$ python3 -q
>>> import numpy as np
>>> np.set_printoptions(precision=3, suppress=True, linewidth=160)
>>> tidy = lambda a: np.round(a, 3) + 0
>>> arr = np.load("layer9.npy")
>>> print(arr)
[[0. 1. 1.]
 [1. 0. 1.]
 [1. 1. 0.]]
>>> print(np.all(np.linalg.eigvalsh(arr) > 0))
False
>>> print(tidy(np.linalg.eigvalsh(arr).min()))
-1.0
>>> w, V = np.linalg.eig(arr)
>>> print(tidy(np.sort(np.linalg.eigvals(arr.T))))
[-1. -1.  2.]
>>> W0 = np.load("sample19.npy")
>>> print(W0)
[[-0.95  0.    2.  ]
 [-2.   -1.95  2.  ]
 [-1.    0.    2.05]]
>>> G = W0.T @ W0
>>> print(tidy(np.linalg.svd(W0, compute_uv=False) ** 2))
[19.482  2.425  0.   ]
>>> print(tidy(np.trace(G)), tidy((W0 ** 2).sum()))
21.908 21.908
>>> print(tidy(np.linalg.eigvalsh(G)[::-1]))
[19.482  2.425  0.   ]
>>> left, sv, Vh = np.linalg.svd(W0)
>>> print(tidy(sv))
[4.414 1.557 0.015]
>>> print(np.argmax(sv[:-1] / (sv[1:] + 1e-6)) + 1)
2
>>> out = left[:, :2] @ np.diag(sv[:2]) @ Vh[:2]
>>> print(tidy(np.linalg.norm(W0 - out, 2)), tidy(sv[2]))
0.015 0.015
>>> th = np.radians(120)
>>> r_ = np.eye(3)
>>> r_[2, 2] = r_[0, 0] = np.cos(th)
>>> r_[2, 0], r_[0, 2] = -np.sin(th), np.sin(th)
>>> print(tidy(r_))
[[-0.5    0.     0.866]
 [ 0.     1.     0.   ]
 [-0.866  0.    -0.5  ]]
>>> out = W0 @ r_.T
>>> print(tidy(np.linalg.det(r_)), tidy(np.trace(r_)))
1.0 0.0
>>> print(np.allclose(np.linalg.norm(W0, axis=1), np.linalg.norm(out, axis=1)))
True
>>> x = np.array([2, 1, 2])
>>> h1 = np.maximum(W0 @ x, 0)
>>> print(tidy(W0.T @ h1))
[-4.095  0.     8.505]
>>> x = np.array([3, 4, 1])
>>> y = W0 @ x
>>> print(tidy(y))
[ -0.85 -11.8   -0.95]
>>> print(tidy(np.linalg.solve(W0, y)))
[3. 4. 1.]
>>> print(tidy(np.linalg.solve(W0, 3 * y)))
[ 9. 12.  3.]
>>> A = np.load("case18.npy")
>>> print(A)
[[ -0.5 -11.   -0.3]
 [ -0.4 -21.   -1.2]
 [  0.4   8.    1.1]
 [ -1.4   1.    0.6]]
>>> left, sv, Vh = np.linalg.svd(A)
>>> print(np.argmax(sv[:-1] / (sv[1:] + 1e-6)) + 1)
1
>>> out = left[:, :1] @ np.diag(sv[:1]) @ Vh[:1]
>>> print(tidy(out))
[[ -0.275 -10.984  -0.664]
 [ -0.526 -20.993  -1.27 ]
 [  0.202   8.042   0.487]
 [  0.025   0.997   0.06 ]]
>>> X = np.loadtxt("data.csv", delimiter=",")
>>> print(X)
[[ 2. -3.  0.  0.]
 [-3. -3. -3.  0.]
 [ 0. -3.  2. -3.]
 [ 0.  0. -3.  1.]]
>>> # equal to its transpose
>>> print(np.allclose(X, X.T))
True
>>> assert X == X.T
Traceback (most recent call last):
  File "<python-input-46>", line 1, in <module>
    assert X == X.T
           ^^^^^^^^
ValueError: The truth value of an array with more than one element is ambiguous. Use a.any() or a.all()
>>> print((X - X.T) / 2)
[[0. 0. 0. 0.]
 [0. 0. 0. 0.]
 [0. 0. 0. 0.]
 [0. 0. 0. 0.]]
>>> print((X + X.T) / 2)
[[ 2. -3.  0.  0.]
 [-3. -3. -3.  0.]
 [ 0. -3.  2. -3.]
 [ 0.  0. -3.  1.]]
>>> print(tidy(np.linalg.matrix_power(X, 3)))
[[  17.  -75.    9.  -27.]
 [ -75.  -99. -102.    0.]
 [   9. -102.   62.  -75.]
 [ -27.    0.  -75.   37.]]
>>> print(np.trace(X))
2.0
>>> F = np.load("block2.npy")
>>> print(F)
[[-5  0 -3  1]
 [ 2  0 -5 -4]
 [ 1 -2  2 -2]
 [ 1 -2  2 -2]]
>>> print(np.linalg.cond(F) > 100)
True
>>> print(np.argsort(-np.linalg.norm(F, axis=0).round(6), kind="stable")[:3])
[2 0 3]
>>> r = np.linalg.matrix_rank(F)
>>> print(r)
3
>>> N = np.linalg.svd(F)[2][r:].T
>>> print(np.linalg.matrix_rank(F.T @ F), np.linalg.matrix_rank(F @ F.T))
3 3
>>> print(tidy(N @ N.T))
[[ 0.09  -0.214 -0.095  0.164]
 [-0.214  0.51   0.227 -0.391]
 [-0.095  0.227  0.101 -0.174]
 [ 0.164 -0.391 -0.174  0.299]]
>>> print(tidy(N[:, 0] / N[np.abs(N[:, 0]).round(6).argmax(), 0]))
[-0.42   1.     0.444 -0.765]
>>> print(tidy(F @ N))
[[0.]
 [0.]
 [0.]
 [0.]]
>>> out = np.array([[-1, 0, 0], [-1, 2, 2]])
>>> cent = np.kron(out, F)
>>> print(cent)
[[  5   0   3  -1   0   0   0   0   0   0   0   0]
 [ -2   0   5   4   0   0   0   0   0   0   0   0]
 [ -1   2  -2   2   0   0   0   0   0   0   0   0]
 [ -1   2  -2   2   0   0   0   0   0   0   0   0]
 [  5   0   3  -1 -10   0  -6   2 -10   0  -6   2]
 [ -2   0   5   4   4   0 -10  -8   4   0 -10  -8]
 [ -1   2  -2   2   2  -4   4  -4   2  -4   4  -4]
 [ -1   2  -2   2   2  -4   4  -4   2  -4   4  -4]]
>>> P = np.triu(np.array([[1, 2, 2, -1], [3, 1, 2, 3], [-2, -2, 3, 2], [-1, 3, -2, 0]]), 1) + np.eye(4)
>>> out = P @ F @ np.linalg.inv(P)
>>> print(np.trace(out), np.trace(F))
-5.0 -5
>>> print(np.linalg.matrix_rank(out))
3
>>> print(P @ F - F @ P)
[[  5.   8.   2.  -9.]
 [  5. -14.   6.   2.]
 [  2.  -6.   6.  -1.]
 [  0.  -2.   2.   3.]]
>>> rng = np.random.default_rng(892251)
>>> labels = rng.permutation(4)
>>> print(labels)
[0 1 3 2]
>>> out = F[labels][:, labels]
>>> print(tidy(np.sort(np.abs(np.linalg.eigvals(out)))))
[0.    4.237 4.81  4.81 ]
>>> print(np.diag(out))
[-5  0 -2  2]
>>> print(np.allclose(out, F))
False
>>> m1 = np.load("a.npy")
>>> print(m1)
[[ 16.053 -10.088  -2.484  22.083]
 [ 15.591 -23.809  -7.684  39.511]
 [ 22.978 -17.18   -4.333  34.79 ]
 [ 18.141 -19.977  -6.431  36.282]]
>>> left, sv, Vh = np.linalg.svd(m1)
>>> print(np.argmax(sv[:-1] / (sv[1:] + 1e-6)) + 1)
2
>>> out = left[:, :2] @ np.diag(sv[:2]) @ Vh[:2]
>>> print(np.linalg.matrix_rank(out))
2
>>> print(tidy(np.abs(m1 - out).max()))
0.266
>>> W = np.array([[3, 2, 6, 8], [-5, 4, 2, 0], [3, 9, -4, 7], [-9, -9, 8, -9]])
>>> coef = np.array([5, 3, 3, 2])
>>> act = np.maximum(m1 @ W + coef, 0)
>>> print(np.linalg.matrix_rank(act))
1
>>> print((act > 0).mean(axis=0))
[0. 0. 1. 0.]
>>> print((act > 0).astype(int))
[[0 0 1 0]
 [0 0 1 0]
 [0 0 1 0]
 [0 0 1 0]]
>>> cent = np.array([[0, 2], [2, 1], [2, 2], [2, 0]])
>>> print(W @ cent)
[[ 32  20]
 [ 12  -2]
 [ 24   7]
 [-20 -11]]
>>> print((act @ cent).round(6).argmax(axis=1))
[0 0 0 0]
>>> print(tidy(act @ cent))
[[531.484 531.484]
 [791.504 791.504]
 [804.32  804.32 ]
 [775.744 775.744]]
>>> mat = np.load("m.npy")
>>> print(mat)
[[-0.291  0.291 -0.716]
 [ 0.06  -0.06   0.178]
 [-0.397  0.397 -0.851]
 [ 0.264 -0.264  0.67 ]
 [ 0.178 -0.178  0.493]
 [ 0.     0.     0.   ]
 [-0.345  0.345 -0.793]
 [-0.235  0.235 -0.617]
 [-0.207  0.207 -0.558]
 [ 0.     0.     0.   ]
 [-0.03   0.03  -0.09 ]
 [-0.493  0.493 -0.925]
 [-0.178  0.178 -0.493]
 [-0.149  0.149 -0.422]
 [ 0.371 -0.371  0.824]]
>>> # row 9 repeats row 5
>>> labels = mat[:, 1] > np.median(mat[:, 1])
>>> r0 = mat[labels].mean(axis=0) - mat[~labels].mean(axis=0)
>>> print(tidy((((mat - mat.mean(axis=0)) @ r0 > 0) == labels).mean()))
0.933
>>> feats = np.loadtxt("arr.csv", delimiter=",")
>>> print(feats)
[[-2.47  -0.021  6.863]
 [-1.67  -3.084 -3.656]
 [-2.693 -1.08   4.944]
 [-1.114 -0.924  0.265]
 [-0.79   0.019  2.27 ]
 [-2.697 -0.961  4.957]
 [-0.049  0.004  0.045]
 [-3.295 -3.02   0.916]
 [-2.381 -0.065  6.91 ]
 [-2.422 -0.019  6.92 ]
 [-0.9   -3.053 -5.947]
 [-2.146 -2.033  0.548]
 [-1.655 -0.048  4.591]]
>>> dist = np.linalg.norm(feats[:, None] - feats[None], axis=-1)
>>> print((dist + 1e9 * np.eye(13)).round(6).argmin(axis=1))
[ 9 10  5  6  3  2  3 11  9  8  1  3  5]
>>> print(np.linalg.matrix_rank(dist ** 2))
5
>>> print(dist.shape)
(13, 13)
>>> print(dist.mean(axis=1).argmax())
10
>>> print(dist[12].round(6).argsort(kind="stable")[:4])
[12  5  2  0]
>>> print(np.unravel_index(dist.round(6).argmax(), dist.shape))
(np.int64(9), np.int64(10))
>>> x = np.array([-9, 9, -5])
>>> h1 = np.maximum(feats @ x, 0)
>>> print(tidy(np.tanh(feats @ x)))
[-1.     1.    -1.     0.367 -0.999 -1.     0.247 -0.971 -1.    -1.     1.    -0.938 -1.   ]
>>> print(tidy(h1))
[ 0.     5.554  0.     0.385  0.     0.     0.252  0.     0.     0.    10.358  0.     0.   ]
>>> print(arr @ arr)
[[2. 1. 1.]
 [1. 2. 1.]
 [1. 1. 2.]]
>>> print(arr.sum(axis=0))
[2. 2. 2.]
>>> Lm = np.diag(arr.sum(axis=1)) - arr
>>> print(round(np.linalg.det(Lm[1:, 1:])))
3
>>> print(Lm @ np.ones(3))
[0. 0. 0.]
>>> print((np.linalg.eigvalsh(Lm) < 1e-8).sum())
1
>>> r0 = np.array([0, 0, -1])
>>> print(np.array([np.convolve(row, r0, "same") for row in m1]))
[[  0.    -16.053  10.088   2.484]
 [  0.    -15.591  23.809   7.684]
 [  0.    -22.978  17.18    4.333]
 [  0.    -18.141  19.977   6.431]]
>>> print(np.convolve(m1[0], r0))
[  0.      0.    -16.053  10.088   2.484 -22.083]
